% python3 -q
>>> import numpy as np
>>> import numpy.linalg as la
>>> np.set_printoptions(suppress=True, linewidth=140)
>>> def rnd(a):
...     return np.round(a, 2) + 0
... 
>>> A = np.loadtxt("test12.csv", delimiter=",")
>>> A
array([[ 5.,  5., -1.],
       [ 5., 29., -5.],
       [-1., -5.,  5.]])
>>> rng = np.random.default_rng(47516)
>>> lab = rng.permutation(3)
>>> out = A[:, lab] * rng.choice([-1, 1], 3)
>>> out
array([[ -5.,  -5.,  -1.],
       [-29.,  -5.,  -5.],
       [  5.,   1.,   5.]])
>>> left, _, Vh = la.svd(A.T @ out)
>>> rnd(la.lstsq(A, out)[0])
array([[ 0., -1.,  0.],
       [-1.,  0.,  0.],
       [ 0.,  0.,  1.]])
>>> rnd(left @ Vh)
array([[ 0., -1.,  0.],
       [-1.,  0.,  0.],
       [ 0.,  0.,  1.]])
>>> vec = np.array([1, 2, 0])
>>> target = out @ vec
>>> c, lr = np.zeros(3), 1 / la.norm(out, 2) ** 2
>>> for i in range(20):
...     c -= lr * out.T @ (out @ c - target)
...     if i % 5 == 0: print(i, round(la.norm(out @ c - target), 2))
... 
0 7.02
5 6.45
10 5.93
15 5.46
>>> rnd(c)
array([1.21, 0.76, 0.19])
>>> rnd(la.cond(out))
np.float64(7.75)
>>> L = la.cholesky(A)
>>> rnd(L)
array([[ 2.24,  0.  ,  0.  ],
       [ 2.24,  4.9 ,  0.  ],
       [-0.45, -0.82,  2.03]])
>>> rnd(np.diag(L) ** 2)
array([ 5.  , 24.  ,  4.13])
>>> rnd(A / np.sqrt(np.outer(np.diag(A), np.diag(A))))
array([[ 1.  ,  0.42, -0.2 ],
       [ 0.42,  1.  , -0.42],
       [-0.2 , -0.42,  1.  ]])
>>> vec = np.array([4, -3, -4])
>>> rnd(L * vec)
array([[  8.94,   0.  ,   0.  ],
       [  8.94, -14.7 ,   0.  ],
       [ -1.79,   2.45,  -8.13]])
>>> rnd(np.einsum("ij,j->i", L, vec))
array([ 8.94, -5.75, -7.47])
>>> rnd(L @ np.ones(3))
array([2.24, 7.14, 0.77])
>>> np.sign((L @ vec).round(6))
array([ 1., -1., -1.])
>>> rnd((L * vec).sum(axis=1))
array([ 8.94, -5.75, -7.47])
>>> vec = np.ones(3)
>>> for _ in range(3):
...     vec = A @ vec
...     vec /= la.norm(vec)
...     print(round(vec @ A @ vec, 2))
... 
30.03
30.98
31.0
>>> rnd(vec)
array([ 0.19,  0.96, -0.19])
>>> feats = np.loadtxt("x.csv", delimiter=",")
>>> feats
array([[ 1.,  0.,  0.,  0.],
       [ 3.,  1.,  0.,  0.],
       [ 1.,  1.,  1.,  0.],
       [ 1., -3.,  1.,  1.]])
>>> O, evecs = la.qr(feats[:, :3])[0], la.qr(feats[:, 3:])[0]
>>> s = la.svd(O.T @ evecs, compute_uv=False)
>>> rnd(s)
array([1.])
>>> rnd(la.norm(O @ O.T - evecs @ evecs.T, 2))
np.float64(1.0)
>>> rnd(np.degrees(np.arccos(s.clip(0, 1))))
array([4.51])
>>> vals, evecs = la.eig(feats)
>>> feats @ evecs[:, 0] - vals[0] * evecs[:, 0]
array([0., 0., 0., 0.])
>>> W0 = np.load("dump.npy")
>>> W0
array([[ -8, -10, -10,   1,  -6,  -8,  -3,  -9],
       [ -8, -10, -10,   1,  -6,  -8,  -3,  -9],
       [ -5,  -7,  -7,   4,  -3,  -5,   0,  -6],
       [ -8, -10, -10,   1,  -6,  -8,  -3,  -9],
       [ -6,  -8,  -8,   3,  -4,  -6,  -1,  -7],
       [ -4,  -6,  -6,   5,  -2,  -4,   1,  -5]])
>>> rank = la.matrix_rank(W0)
>>> rank
np.int64(2)
>>> null = la.svd(W0)[2][rank:].T
>>> [int(la.matrix_rank(W0[:i])) for i in range(1, len(W0) + 1)]
[1, 1, 2, 2, 2, 2]
>>> null.shape
(8, 6)
>>> T = np.stack([W0, 3 * W0, W0[::-1]])
>>> (T @ W0.T).shape
(3, 6, 6)
>>> T.sum(axis=0)
array([[-36, -46, -46,   9, -26, -36, -11, -41],
       [-38, -48, -48,   7, -28, -38, -13, -43],
       [-28, -38, -38,  17, -18, -28,  -3, -33],
       [-37, -47, -47,   8, -27, -37, -12, -42],
       [-32, -42, -42,  13, -22, -32,  -7, -37],
       [-24, -34, -34,  21, -14, -24,   1, -29]])
>>> np.einsum("bij,cij->bc", T, T)
array([[ 2008,  6024,  1776],
       [ 6024, 18072,  5328],
       [ 1776,  5328,  2008]])
